$ ipython --no-banner

In [1]: import numpy as np

In [2]: np.set_printoptions(precision=2, suppress=True, linewidth=200, floatmode="fixed")

In [3]: mat = np.load("test16.npy")

In [4]: mat
Out[4]: 
array([[ 0, -4, -1,  2],
       [ 4,  0,  1,  3],
       [ 1, -1,  0, -2],
       [-2, -3,  2,  0]])

In [5]: x0 = np.array([-2, -1, -2, 1])

In [6]: y = mat @ x0

In [7]: b, lr = np.zeros(4), 1 / np.linalg.norm(mat, 2) ** 2

In [8]: for i in range(20):
   ...:     b -= lr * mat.T @ (mat @ b - y)
   ...:     if i % 5 == 0: print(i, round(np.linalg.norm(mat @ b - y), 2))
   ...: 
0 5.06
5 1.68
10 0.56
15 0.18

In [9]: b
Out[9]: array([-1.99, -1.00, -1.97,  0.99])

In [10]: E = np.array([[1, -2, 0, 1], [0, 1, 2, -1], [-1, 1, -2, 2], [-2, -2, 1, -1]])

In [11]: E
Out[11]: 
array([[ 1, -2,  0,  1],
       [ 0,  1,  2, -1],
       [-1,  1, -2,  2],
       [-2, -2,  1, -1]])

In [12]: f = np.array([2, 2, -2, 2])

In [13]: A2 = E + np.outer(f, np.eye(4)[3])

In [14]: np.linalg.matrix_rank(A2 - E)
Out[14]: np.int64(1)

In [15]: A2
Out[15]: 
array([[ 1.00, -2.00,  0.00,  3.00],
       [ 0.00,  1.00,  2.00,  1.00],
       [-1.00,  1.00, -2.00,  0.00],
       [-2.00, -2.00,  1.00,  1.00]])

In [16]: proj = np.triu(np.array([[0, 0, -2, -1], [-3, -5, 1, 2], [2, 2, 1, -2], [-4, -2, -5, -5]]), 1) + np.eye(4)

In [17]: A2 = proj @ E @ np.linalg.inv(proj)

In [18]: np.round(np.linalg.det(A2), 2)
Out[18]: np.float64(-26.0)

In [19]: np.linalg.matrix_rank(A2)
Out[19]: np.int64(4)

In [20]: Q, V = np.linalg.qr(E[:, :1])[0], np.linalg.qr(E[:, 1:])[0]

In [21]: sig = np.linalg.svd(Q.T @ V, compute_uv=False)

In [22]: sig
Out[22]: array([0.37])

In [23]: np.round(np.linalg.norm(Q @ Q.T - V @ V.T, 2), 2)
Out[23]: np.float64(1.0)
